In [1]: import numpy as np

In [2]: np.set_printoptions(suppress=True, linewidth=140)

In [3]: feats = np.load("out7.npy")

In [4]: print(feats)
[[ 1 -1  1 -1]
 [ 1  0  0  0]
 [ 1  1  1  1]
 [ 1  2  4  8]
 [ 1  3  9 27]
 [ 1  4 16 64]]

In [5]: # column 3 dominates

In [6]: x0 = np.array([1, 1, 1, 2])

In [7]: target = feats @ x0

In [8]: b, lr = np.zeros(4), 1 / np.linalg.norm(feats, 2) ** 2

In [9]: for i in range(8):
   ...:     b -= lr * feats.T @ (feats @ b - target)
   ...:     if i % 2 == 0: print(i, round(np.linalg.norm(feats @ b - target), 2))
   ...: 
0 4.35
2 4.33
4 4.31
6 4.28

In [10]: print(b.round(2))
[0.06 0.17 0.6  2.19]

In [11]: print([round(float(x), 2) for x in np.linalg.svd(feats, compute_uv=False)[:3]])
[72.56, 3.77, 1.71]

In [12]: out = np.array([[1, 1, 2, -1, 5, 0, 4, 4],
    ...:     [-2, -1, 0, -3, 3, 0, -5, -4],
    ...:     [5, -1, 4, -3, 5, -3, 3, -5],
    ...:     [2, -5, 2, 0, 2, 2, -2, -4],
    ...:     [3, -3, 2, 4, 3, -5, 1, 4],
    ...:     [-2, -5, 3, -4, 1, -1, 4, -5],
    ...:     [-5, 1, -3, -2, 2, 2, -3, 3],
    ...:     [5, -5, 5, 5, 0, 5, 1, 3]])

In [13]: basis = np.array([[-1, 2], [0, -1]])

In [14]: W0 = np.block([[out, np.array([[-2, -3],
    ...:     [-3, -1],
    ...:     [0, -3],
    ...:     [-2, 2],
    ...:     [3, -1],
    ...:     [-1, -2],
    ...:     [1, 2],
    ...:     [1, 3]])], [np.zeros((2, 8)), basis]])

In [15]: print(W0)
[[ 1.  1.  2. -1.  5.  0.  4.  4. -2. -3.]
 [-2. -1.  0. -3.  3.  0. -5. -4. -3. -1.]
 [ 5. -1.  4. -3.  5. -3.  3. -5.  0. -3.]
 [ 2. -5.  2.  0.  2.  2. -2. -4. -2.  2.]
 [ 3. -3.  2.  4.  3. -5.  1.  4.  3. -1.]
 [-2. -5.  3. -4.  1. -1.  4. -5. -1. -2.]
 [-5.  1. -3. -2.  2.  2. -3.  3.  1.  2.]
 [ 5. -5.  5.  5.  0.  5.  1.  3.  1.  3.]
 [ 0.  0.  0.  0.  0.  0.  0.  0. -1.  2.]
 [ 0.  0.  0.  0.  0.  0.  0.  0.  0. -1.]]

In [16]: rng = np.random.default_rng(2074)

In [17]: z = rng.permutation(10)

In [18]: print(z)
[2 0 7 5 4 1 3 6 9 8]

In [19]: out = W0[z][:, z]

In [20]: print(round(float(np.linalg.det(out)), 2), np.round(np.linalg.det(W0[z]), 2))
-291690.0 291690.0

In [21]: print(np.round(np.sort(np.abs(np.linalg.eigvals(out))), 2))
[ 1.    1.    1.25  1.59  4.    6.01  6.01  9.25  9.25 11.86]

In [22]: data = np.load("test8.npy")

In [23]: print(data.round(2))
[[0.25 0.   0.25 0.25 0.   0.25 0.   0.   0.   0.  ]
 [0.   0.4  0.   0.   0.2  0.2  0.   0.2  0.   0.  ]
 [0.   0.   0.5  0.   0.   0.   0.   0.5  0.   0.  ]
 [0.   0.17 0.17 0.33 0.   0.   0.17 0.   0.17 0.  ]
 [0.   0.   0.33 0.   0.33 0.   0.33 0.   0.   0.  ]
 [0.33 0.   0.33 0.   0.   0.33 0.   0.   0.   0.  ]
 [0.   0.   0.   0.   0.   0.   1.   0.   0.   0.  ]
 [0.25 0.25 0.25 0.   0.   0.   0.   0.25 0.   0.  ]
 [0.   0.   0.   0.   0.5  0.   0.   0.   0.5  0.  ]
 [0.   0.   0.25 0.   0.   0.   0.   0.25 0.25 0.25]]

In [24]: O, vecs = np.linalg.qr(data[:, :3])[0], np.linalg.qr(data[:, 3:])[0]

In [25]: s = np.linalg.svd(O.T @ vecs, compute_uv=False)

In [26]: print(s.round(2))
[0.96 0.8  0.24]

In [27]: F = np.load("dump.npy")

In [28]: print(F.round(2))
[[ 0.74 -0.44 -0.26 -0.44]
 [-0.44  0.26 -0.44 -0.74]
 [-0.26 -0.44  0.74 -0.44]
 [-0.44 -0.74 -0.44  0.26]]

In [29]: # equal to its transpose

In [30]: w, vecs = np.linalg.eigh(F)

In [31]: x0 = np.array([3, 2, 3, 0])

In [32]: print(round(float(np.abs(F).sum(axis=1).max()), 2), round(float(np.abs(w).max()), 2))
1.88 1.0

In [33]: print(np.round(x0 @ F @ x0 / (x0 @ x0), 2), w[0], round(w[-1], 2))
-0.05 -1.0 1.0

In [34]: print(np.round(np.linalg.eigvalsh(F[1:, 1:]), 2))
[-0.74  1.    1.  ]

In [35]: print(np.round(vecs * np.abs(w) @ vecs.T, 2) + 0)
[[1. 0. 0. 0.]
 [0. 1. 0. 0.]
 [0. 0. 1. 0.]
 [0. 0. 0. 1.]]

In [36]: print(np.round(vecs * np.maximum(w, 0) @ vecs.T, 2))
[[ 0.87 -0.22 -0.13 -0.22]
 [-0.22  0.63 -0.22 -0.37]
 [-0.13 -0.22  0.87 -0.22]
 [-0.22 -0.37 -0.22  0.63]]

In [37]: w, vecs = np.linalg.eigh(F)

In [38]: print(w.sum(), np.trace(F))
2.0 2.0

In [39]: print(np.unique(w.round(6) + 0, return_counts=True)[1])
[1 3]

In [40]: print(w.round(2))
[-1.  1.  1.  1.]

In [41]: print(np.round(np.linalg.eigvalsh(F + -2 * np.eye(4)), 2))
[-3. -1. -1. -1.]

In [42]: print(np.all(np.linalg.eigvalsh(F) > 0))
False

In [43]: print(np.round(np.linalg.eigvalsh(F).min(), 2))
-1.0

In [44]: out = F / np.linalg.norm(F, axis=1, keepdims=True)

In [45]: C2 = out @ out.T

In [46]: print((C2 - 2 * np.eye(4)).round(6).argmax(axis=1))
[1 0 0 0]

In [47]: print(np.argwhere(np.triu(np.abs(C2) > 0.95, 1)))
[]

In [48]: E = np.maximum(np.array([[7, 2],
    ...:     [9, 6],
    ...:     [0, 5],
    ...:     [4, 7],
    ...:     [9, 6],
    ...:     [0, 4],
    ...:     [3, 2],
    ...:     [9, 5],
    ...:     [0, 6],
    ...:     [9, 1],
    ...:     [5, 2],
    ...:     [1, 0],
    ...:     [2, 8],
    ...:     [5, 4],
    ...:     [3, 1],
    ...:     [1, 1],
    ...:     [3, 5],
    ...:     [7, 2],
    ...:     [5, 1],
    ...:     [4, 4],
    ...:     [9, 1],
    ...:     [8, 0],
    ...:     [6, 7],
    ...:     [3, 8],
    ...:     [0, 8]]) @ np.array([[-2, -2, 2, -1, -1, 2, -2, 0, 1], [-3, -2, -2, 2, 0, -3, -2, 3, -3]]) + np.array([0, 0, 2, 1, 0, -1, 2, -1, 2]), 0)

In [49]: print(E)
[[ 0  0 12  0  0  7  0  5  3]
 [ 0  0  8  4  0  0  0 17  0]
 [ 0  0  0 11  0  0  0 14  0]
 [ 0  0  0 11  0  0  0 20  0]
 [ 0  0  8  4  0  0  0 17  0]
 [ 0  0  0  9  0  0  0 11  0]
 [ 0  0  4  2  0  0  0  5  0]
 [ 0  0 10  2  0  2  0 14  0]
 [ 0  0  0 13  0  0  0 17  0]
 [ 0  0 18  0  0 14  0  2  8]
 [ 0  0  8  0  0  3  0  5  1]
 [ 0  0  4  0  0  1  0  0  3]
 [ 0  0  0 15  0  0  0 23  0]
 [ 0  0  4  4  0  0  0 11  0]
 [ 0  0  6  0  0  2  0  2  2]
 [ 0  0  2  2  0  0  0  2  0]
 [ 0  0  0  8  0  0  0 14  0]
 [ 0  0 12  0  0  7  0  5  3]
 [ 0  0 10  0  0  6  0  2  4]
 [ 0  0  2  5  0  0  0 11  0]
 [ 0  0 18  0  0 14  0  2  8]
 [ 0  0 18  0  0 15  0  0 10]
 [ 0  0  0  9  0  0  0 20  0]
 [ 0  0  0 14  0  0  0 23  0]
 [ 0  0  0 17  0  0  0 23  0]]

In [50]: # rank 5

In [51]: print([round(float(x), 2) for x in np.linalg.svd(E, compute_uv=False)[:3]])
[76.04, 50.42, 13.97]

In [52]: print(np.linalg.matrix_rank(E, rtol=0.1))
3

In [53]: print(np.linalg.cond(E) > 100)
True

In [54]: Uu, s, VT = np.linalg.svd(E)

In [55]: print(np.argmax(s[:-1] / (s[1:] + 1e-6)) + 1)
5

In [56]: out = Uu[:, :5] @ np.diag(s[:5]) @ VT[:5]

In [57]: print(np.linalg.matrix_rank(E, rtol=0.05))
4

In [58]: print(round(float(np.linalg.norm(E - out, 2)), 2), round(float(s[5]), 2))
0.0 0.0

In [59]: print(round(float(np.abs(E - out).max()), 2))
0.0

In [60]: rk = np.linalg.matrix_rank(E)

In [61]: print(rk)
5

In [62]: null = np.linalg.svd(E)[2][rk:].T

In [63]: print(null.shape)
(9, 4)

In [64]: print([int(np.linalg.matrix_rank(np.delete(E, i, axis=0))) for i in range(25)])
[5, 5, 5, 5, 5, 5, 5, 5, 5, 5, 5, 5, 5, 5, 5, 5, 5, 5, 5, 5, 5, 5, 5, 5, 5]

In [65]: C2 = E.T @ E

In [66]: print(np.trace(C2), (E ** 2).sum())
8546 8546

In [67]: print(np.diag(C2))
[   0    0 1744 1432    0  769    0 4325  276]

In [68]: print(np.allclose(C2, C2.T))
True

In [69]: print(C2)
[[   0    0    0    0    0    0    0    0    0]
 [   0    0    0    0    0    0    0    0    0]
 [   0    0 1744  122    0 1062    0  766  612]
 [   0    0  122 1432    0    4    0 2321    0]
 [   0    0    0    0    0    0    0    0    0]
 [   0    0 1062    4    0  769    0  185  450]
 [   0    0    0    0    0    0    0    0    0]
 [   0    0  766 2321    0  185    0 4325   79]
 [   0    0  612    0    0  450    0   79  276]]

In [70]: O, _ = np.linalg.qr(np.array([[0.9], [0.3], [0.0]]))

In [71]: M = O @ O.T

In [72]: print(M.round(2))
[[0.9 0.3 0. ]
 [0.3 0.1 0. ]
 [0.  0.  0. ]]

In [73]: x0 = np.array([2, 6, 1])

In [74]: print(np.round(np.trace(M), 2))
1.0

In [75]: print(np.round(np.linalg.eigvalsh(2 * M - np.eye(3)), 2))
[-1. -1.  1.]

In [76]: A = np.load("x.npy")

In [77]: print(A)
[[3.05 3.   3.   0.  ]
 [2.   3.05 2.   2.  ]
 [2.   2.   3.05 0.  ]
 [3.   3.   3.   0.05]]

In [78]: print(np.count_nonzero(A))
14

In [79]: print(A.sum(axis=1))
[9.05 9.05 7.05 9.05]

In [80]: print(np.abs(A).max())
3.05

In [81]: print(A.sum(axis=0))
[10.05 11.05 11.05  2.05]

In [82]: print(A.shape)
(4, 4)

In [83]: print(np.round(A - A[0], 2))
[[ 0.    0.    0.    0.  ]
 [-1.05  0.05 -1.    2.  ]
 [-1.05 -1.    0.05  0.  ]
 [-0.05  0.    0.    0.05]]

In [84]: print(np.round(np.linalg.norm(A), 2))
9.64

In [85]: hat = np.triu(np.array([[-3, 2, 3, -1], [-3, -2, 1, 3], [3, -3, 2, -2], [1, 0, -1, -2]]), 1) + np.eye(4)

In [86]: out = hat @ A @ np.linalg.inv(hat)

In [87]: print(round(float(np.trace(out)), 2), np.trace(A))
9.2 9.2

In [88]: print(np.linalg.matrix_rank(out))
4

In [89]: print(np.round(hat @ A - A @ hat, 2))
[[  7.   3.  -2.   4.]
 [ 11.   7.   3.  -3.]
 [ -6. -10. -14.   2.]
 [  0.  -6. -12.   0.]]

In [90]: print(np.round(np.poly(out), 2))
[ 1.   -9.2   6.37  2.43 -0.14]

In [91]: out = np.linalg.inv(A)

In [92]: print(np.allclose(out, A.T))
False

In [93]: print((np.abs(out) > 1e-9).astype(int))
[[1 1 1 1]
 [1 1 1 1]
 [1 1 1 1]
 [1 1 1 1]]

In [94]: x0 = np.array([2, 1, 2, -2])

In [95]: target = A @ x0

In [96]: b, lr = np.zeros(4), 1 / np.linalg.norm(A, 2) ** 2

In [97]: for i in range(20):
    ...:     b -= lr * A.T @ (A @ b - target)
    ...:     if i % 5 == 0: print(i, round(np.linalg.norm(A @ b - target), 2))
    ...: 
0 4.58
5 3.64
10 2.9
15 2.3

In [98]: print(b.round(2))
[ 1.69  1.13  1.99 -1.02]

In [99]: print(round(np.linalg.cond(A), 2))
930.29

In [100]: m1 = np.load("run10.npy")

In [101]: print(m1)
[[2 2 2 5 2 2 4]
 [3 3 3 6 3 3 5]
 [2 2 2 5 2 2 4]]

In [102]: print(np.argsort(-np.linalg.norm(m1, axis=0).round(6), kind="stable")[:3])
[3 6 0]

In [103]: print(np.linalg.matrix_rank(m1, rtol=0.1))
1

In [104]: print(np.linalg.cond(m1) > 100)
True

In [105]: print([round(float(x), 2) for x in np.linalg.svd(m1, compute_uv=False)[:3]])
[15.08, 0.76, 0.0]

In [106]: print(np.linalg.lstsq(m1[:-1].T, m1[-1])[2])
2

In [107]: Uu, s, VT = np.linalg.svd(m1)

In [108]: print(np.argmax(s[:-1] / (s[1:] + 1e-6)) + 1)
2

In [109]: out = Uu[:, :2] @ np.diag(s[:2]) @ VT[:2]

In [110]: print(round(np.abs(m1 - out).max(), 2))
0.0

In [111]: print(round(float(np.linalg.norm(m1 - out, 2)), 2), round(s[2], 2))
0.0 0.0

In [112]: print(np.linalg.matrix_rank(out))
2

In [113]: out = m1 + rng.integers(-2, 3, (3, 2)) @ rng.integers(-2, 3, (2, 7))

In [114]: print(out)
[[0 2 3 6 3 4 4]
 [4 4 1 7 2 1 4]
 [2 0 5 2 3 4 6]]

In [115]: print(out - m1)
[[-2  0  1  1  1  2  0]
 [ 1  1 -2  1 -1 -2 -1]
 [ 0 -2  3 -3  1  2  2]]

In [116]: print(np.abs(out - m1).sum(axis=1))
[ 7  9 13]

In [117]: print(np.round(np.linalg.svd(out - m1, compute_uv=False), 2) + 0)
[6.66 3.27 0.  ]

In [118]: out = m1[0, 0] * m1[1:] - np.outer(m1[1:, 0], m1[0])

In [119]: print(out)
[[ 0  0  0 -3  0  0 -2]
 [ 0  0  0  0  0  0  0]]

In [120]: print(m1[:, 0] / m1[0, 0])
[1.  1.5 1. ]
